$ python3 -q
>>> import numpy as np
>>> np.set_printoptions(precision=1, suppress=True, linewidth=160, sign=" ")
>>> rnd = lambda a: np.round(a, 1) + 0
>>> X = np.load("layer8.npy")
>>> print(X)
[[ 0.8 -0.1  0.4 -0.2  1.8 -0.7  0.4]
 [-0.2  0.  -0.8 -0.3  1.7  1.  -0.1]
 [-0.9 -0.5  0.6  1.1  1.1  0.5  0.3]
 [-1.4 -1.  -1.3 -1.1  0.  -0.7 -1. ]]
>>> Uu, s, VT = np.linalg.svd(X, full_matrices=False)
>>> print(rnd(s / s[0]))
[ 1.   0.9  0.6  0.5]
>>> print(rnd(np.cumsum(s ** 2) / np.sum(s ** 2)))
[ 0.4  0.7  0.9  1. ]
>>> print((s > 1e-8).sum())
4
>>> print(rnd(s))
[ 2.9  2.7  1.8  1.4]
>>> print(Uu.shape, s.shape, VT.shape)
(4, 4) (4,) (4, 7)
>>> print(rnd(Uu.T @ Uu))
[[ 1.  0.  0.  0.]
 [ 0.  1.  0.  0.]
 [ 0.  0.  1.  0.]
 [ 0.  0.  0.  1.]]
>>> rng = np.random.default_rng(27)
>>> Y = X + rng.integers(-2, 3, (4, 2)) @ rng.integers(-2, 3, (2, 7))
>>> print(rnd(Y))
[[-1.2 -5.1  3.4 -0.2  1.8  2.3 -3.6]
 [ 1.8 -1.   2.2 -3.3 -1.3  4.  -2.1]
 [ 3.1  5.5 -1.4 -0.9 -0.9 -1.5  4.3]
 [ 0.6  0.  -0.3 -3.1 -2.   0.3 -1. ]]
>>> print(np.abs(Y - X).sum(axis=1))
[ 17.  17.  22.   9.]
>>> print(Y - X)
[[-2. -5.  3.  0.  0.  3. -4.]
 [ 2. -1.  3. -3. -3.  3. -2.]
 [ 4.  6. -2. -2. -2. -2.  4.]
 [ 2.  1.  1. -2. -2.  1.  0.]]
>>> r0, r1 = X[2], X[3]
>>> print(rnd(r0 @ r1))
-0.9
>>> p = (r0 @ r1) / (r0 @ r0) * r0
>>> print(rnd((r1 - p) @ r0))
0.0
>>> print(rnd(p))
[ 0.2  0.1 -0.1 -0.2 -0.2 -0.1 -0.1]
>>> print(rnd(r1 - p))
[-1.6 -1.1 -1.2 -0.9  0.2 -0.6 -0.9]
>>> W1 = np.array([[0, -2, -1, -2, 0],
...     [0, -1, 1, -2, 0],
...     [-1, -2, 0, -2, 2],
...     [1, 2, -1, -2, 2],
...     [1, 1, 2, 2, 2],
...     [1, 0, 0, 1, 1],
...     [1, 2, -2, 2, 2]])
>>> coef = np.array([3, 2, -3, 3, 3])
>>> hid = np.maximum(X @ W1 + coef, 0)
>>> print(rnd((hid > 0).mean(axis=0)))
[ 1.   1.   0.5  1.   0.8]
>>> print(rnd(hid))
[[ 3.9  1.9  0.   4.9  7.1]
 [ 6.1  4.9  1.1  9.8  5. ]
 [ 5.4  7.   0.   5.7  9.7]
 [ 1.5  4.2  0.5  9.9  0. ]]
>>> print(np.linalg.matrix_rank(hid))
4
>>> Z = np.array([[-1, 0], [-2, 1], [-1, -1], [0, 0], [0, -1]])
>>> print(rnd(hid @ Z))
[[ -7.7  -5.2]
 [-17.   -1.2]
 [-19.4  -2.7]
 [-10.4   3.7]]
>>> print((hid @ Z).round(6).argmax(axis=1))
[ 1  1  1  1]
>>> F = np.loadtxt("case4.csv", delimiter=",")
>>> print(F)
[[ 2.3  1.4  0.3]
 [ 3.2  0.7  0. ]
 [ 3.6  0.7 -0.2]
 [ 2.4  0.8  0. ]
 [ 2.9  0.5  0.3]
 [ 2.6  0.4  0.4]
 [ 3.   1.  -0.2]
 [ 3.1  0.9 -0.2]
 [ 3.1  1.   0.2]
 [ 3.1  0.8 -0.1]
 [ 3.   0.7  0.4]
 [ 3.6 -2.8 -2.8]
 [ 3.3 -2.7 -3.2]
 [ 3.1 -3.1 -3. ]
 [ 3.  -2.9 -2.9]
 [ 2.8 -3.2 -2.9]
 [ 2.9 -2.8 -2.5]
 [ 3.1 -3.6 -3. ]
 [ 2.5 -2.9 -3. ]
 [ 3.3 -3.  -3.5]
 [ 3.1 -3.2 -3.3]
 [ 3.3 -3.1 -2.4]]
>>> lab = F[:, 1] > np.median(F[:, 1])
>>> r0 = F[lab].mean(axis=0) - F[~lab].mean(axis=0)
>>> print(lab.astype(int))
[ 1  1  1  1  1  1  1  1  1  1  1  0  0  0  0  0  0  0  0  0  0  0]
>>> print((((F - F.mean(axis=0)) @ r0 > 0) == lab).mean())
1.0
>>> print(np.argsort(-np.abs(r0).round(6), kind="stable"))
[ 1  2  0]
>>> def softmax(z):
...     e = np.exp(z - z.max(axis=-1, keepdims=True))
...     return e / e.sum(axis=-1, keepdims=True)
... 
>>> print(rnd(softmax(F).sum(axis=1)))
[ 1.  1.  1.  1.  1.  1.  1.  1.  1.  1.  1.  1.  1.  1.  1.  1.  1.  1.  1.  1.  1.  1.]
>>> att = F @ F.T / np.sqrt(3)
>>> print(rnd(softmax(att)[9] @ F))
[ 3.2  0.  -0.6]
>>> print(softmax(att).round(6).argmax(axis=1))
[  2   2   2   2   2   2   2   2   2   2   2  19  19  19  19  19  19  17  19  19  19  17]
